>>> import numpy as np
>>> np.set_printoptions(suppress=True, linewidth=120)
>>> rd = lambda a: np.round(a, 1) + 0
>>> E = np.load("a.npy")
>>> print(E)
[[3 1 2 2]
 [0 2 1 0]
 [0 0 3 1]
 [0 0 0 0]]
>>> # rank 3
>>> rk = np.linalg.matrix_rank(E)
>>> print(rk)
3
>>> ns = np.linalg.svd(E)[2][rk:].T
>>> print([int(np.linalg.matrix_rank(E[:i])) for i in range(1, len(E) + 1)])
[1, 2, 3, 3]
>>> print([int(np.linalg.matrix_rank(np.delete(E, i, axis=0))) for i in range(4)])
[2, 2, 2, 3]
>>> left, s, Vt = np.linalg.svd(E)
>>> evecs = Vt[:(s > 1e-8).sum()]
>>> rng = np.random.default_rng(0)
>>> x0 = E[2] + 3 * E[1] + rng.integers(2) * np.eye(4)[0]
>>> print(x0)
[1. 6. 6. 1.]
>>> print(rd(np.diag(evecs.T @ evecs)))
[0.8 1.  0.9 0.3]
>>> print(rd(np.linalg.norm(x0 - evecs.T @ evecs @ x0)))
0.4
>>> print(rd(evecs.T @ evecs))
[[ 0.8  0.1 -0.1  0.4]
 [ 0.1  1.   0.  -0.1]
 [-0.1  0.   0.9  0.2]
 [ 0.4 -0.1  0.2  0.3]]
>>> z = rng.permutation(4)
>>> print(z)
[2 0 1 3]
>>> Y = E[z][:, z]
>>> print(rd(np.sort(np.abs(np.linalg.eigvals(Y)))))
[0. 2. 3. 3.]
>>> print(rd(np.linalg.det(Y)), rd(np.linalg.det(E[z])))
0.0 0.0
>>> print(np.allclose(Y, E))
False
>>> print(np.argsort(-np.linalg.norm(E, axis=0).round(6), kind="stable")[:3])
[2 0 1]
>>> print(np.linalg.matrix_rank(E, rtol=0.1))
3
>>> print(np.linalg.cond(E) > 100)
True
>>> data = np.array([[-1.4, -3.7, 0.5],
...     [-0.4, -1.0, 0.3],
...     [-1.2, -3.7, 0.9],
...     [-1.0, -3.3, 0.5],
...     [-1.0, -3.1, 0.7],
...     [-0.8, -2.5, 0.1],
...     [-1.0, -2.8, 0.0],
...     [-1.1, -3.1, -0.1],
...     [-1.0, -2.7, 0.1],
...     [-0.4, -2.5, 0.3],
...     [-0.9, -1.9, 0.2]])
>>> W2 = data[[1, 4]].astype(float)
>>> for _ in range(3):
...     z = np.linalg.norm(data[:, None] - W2, axis=-1).argmin(axis=1)
...     W2 = np.array([data[z == j].mean(axis=0) for j in range(2)])
... 
>>> print(z)
[1 0 1 1 1 1 1 1 1 1 0]
>>> print(rd(W2))
[[-0.6 -1.4  0.2]
 [-1.  -3.   0.3]]
>>> print(np.abs(W2[1] - W2[0]).argmax())
1
>>> Y = data / np.linalg.norm(data, axis=1, keepdims=True)
>>> G = Y @ Y.T
>>> print(np.argwhere(np.triu(np.abs(G) > 0.95, 1)))
[[ 0  1]
 [ 0  2]
 [ 0  3]
 [ 0  4]
 [ 0  5]
 [ 0  6]
 [ 0  7]
 [ 0  8]
 [ 0  9]
 [ 0 10]
 [ 1  2]
 [ 1  3]
 [ 1  4]
 [ 1  5]
 [ 1  6]
 [ 1  7]
 [ 1  8]
 [ 1  9]
 [ 1 10]
 [ 2  3]
 [ 2  4]
 [ 2  5]
 [ 2  6]
 [ 2  7]
 [ 2  8]
 [ 2  9]
 [ 2 10]
 [ 3  4]
 [ 3  5]
 [ 3  6]
 [ 3  7]
 [ 3  8]
 [ 3  9]
 [ 3 10]
 [ 4  5]
 [ 4  6]
 [ 4  7]
 [ 4  8]
 [ 4  9]
 [ 4 10]
 [ 5  6]
 [ 5  7]
 [ 5  8]
 [ 5  9]
 [ 5 10]
 [ 6  7]
 [ 6  8]
 [ 6  9]
 [ 6 10]
 [ 7  8]
 [ 7  9]
 [ 7 10]
 [ 8  9]
 [ 8 10]
 [ 9 10]]
>>> print((G - 2 * np.eye(11)).round(6).argmax(axis=1))
[3 2 4 0 2 8 7 6 6 3 0]
>>> X = np.array([[3.0, 1.0, 0.0, 0.0],
...     [0.0, 3.0, 1.0, 0.0],
...     [0.0, 0.0, 3.0, 1.0],
...     [0.0, 0.0, 0.0, 3.0]])
>>> # triangular, det is the product of the diagonal
>>> left, s = np.linalg.svd(X)
Traceback (most recent call last):
  File "<python-input-40>", line 1, in <module>
    left, s = np.linalg.svd(X)
    ^^^^^^^
ValueError: too many values to unpack (expected 2)
>>> left, s, Vt = np.linalg.svd(X, full_matrices=False)
>>> print(rd(np.sqrt((s ** 2).sum())), rd(np.linalg.norm(X)))
6.2 6.2
>>> print(rd(s))
[3.8 3.4 2.8 2.2]
>>> print(rd(left.T @ left))
[[1. 0. 0. 0.]
 [0. 1. 0. 0.]
 [0. 0. 1. 0.]
 [0. 0. 0. 1.]]
>>> print((s > 1e-8).sum())
4
>>> print(rd(s / s[0]))
[1.  0.9 0.7 0.6]
>>> A = np.array([[4, 4, 4, 4], [4, 8, 8, 8], [4, 8, 12, 12], [4, 8, 12, 16]])
>>> # equal to its transpose
>>> print(np.linalg.matrix_rank(E - E[0, 0] * np.eye(4)))
3
>>> try:
...     np.linalg.inv(E)
... except np.linalg.LinAlgError as e:
...     print("failed:", e)
... 
failed: Singular matrix
>>> print(np.prod(np.diag(E)), rd(np.linalg.det(E)))
0 0.0
>>> print(np.linalg.matrix_power(E - np.diag(np.diag(E)), 4))
[[0 0 0 0]
 [0 0 0 0]
 [0 0 0 0]
 [0 0 0 0]]
